% python3 -q
>>> import numpy as np
>>> import numpy.linalg as la
>>> np.set_printoptions(suppress=True, linewidth=100)
>>> def tidy(a):
...     return np.round(a, 2) + 0
... 
>>> A = np.vander(np.arange(3) - 1, 3, increasing=True)
>>> print(A)
[[ 1 -1  1]
 [ 1  0  0]
 [ 1  1  1]]
>>> left, s, Vt = la.svd(A, full_matrices=False)
>>> print(tidy(s))
[2.14 1.41 0.66]
>>> print(tidy(Vt @ Vt.T))
[[1. 0. 0.]
 [0. 1. 0.]
 [0. 0. 1.]]
>>> print(tidy(np.sqrt((s ** 2).sum())), tidy(la.norm(A)))
2.65 2.65
>>> print(np.allclose(left * s @ Vt, A))
True
>>> print(tidy(left.T @ left))
[[1. 0. 0.]
 [0. 1. 0.]
 [0. 0. 1.]]
>>> print(tidy(la.norm(A, "nuc")))
4.21
>>> print(tidy(la.norm(A, axis=1)))
[1.73 1.   1.73]
>>> print(tidy(la.norm(A, 2)))
2.14
>>> print(A[0] @ A[1])
1
>>> print(tidy(la.norm(A, 1)), tidy(la.norm(A, np.inf)))
3.0 3.0
>>> E = np.load("m.npy")
>>> print(E)
[[-1.98  0.   -2.    0.  ]
 [-2.   -0.98  2.   -2.  ]
 [-2.    0.   -0.98 -2.  ]
 [-2.    0.   -2.    0.02]]
>>> w, evecs = la.eig(E)
>>> print(tidy(np.sort(la.eigvals(E.T))))
[-4.35 -0.98  0.02  1.39]
>>> print(tidy(np.sort(la.eigvals(E @ E))))
[ 0.    0.96  1.94 18.94]
>>> print(tidy(np.prod(w)))
0.12
>>> data = np.load("mat.npy")
>>> print(tidy(data))
[[ -3.4   -1.    -0.17]
 [ -3.2   -1.    -1.58]
 [ -3.27  -1.    -1.14]
 [ -3.04  -1.    -2.69]
 [ -2.81  -1.    -4.36]
 [ -3.7   -1.     1.91]
 [ -1.69  -1.   -12.14]
 [ -3.95  -1.     3.65]
 [ -1.05  -1.   -16.68]
 [ -2.39  -1.    -7.29]
 [ -1.24  -1.   -15.29]
 [ -2.83  -1.    -4.17]
 [ -2.4   -1.    -7.22]
 [ -6.27  -1.    19.9 ]
 [ -2.64  -1.    -5.5 ]]
>>> # null space of dimension 1
>>> other = E / la.norm(E, axis=1, keepdims=True)
>>> cov = other @ other.T
>>> print(tidy(cov))
[[1.   0.   0.7  1.  ]
 [0.   1.   0.56 0.  ]
 [0.7  0.56 1.   0.7 ]
 [1.   0.   0.7  1.  ]]
>>> print(tidy(cov[3]))
[1.  0.  0.7 1. ]
>>> print((cov - 2 * np.eye(4)).round(6).argmax(axis=1))
[3 2 0 0]
>>> print(tidy(la.norm(other, axis=1)))
[1. 1. 1. 1.]
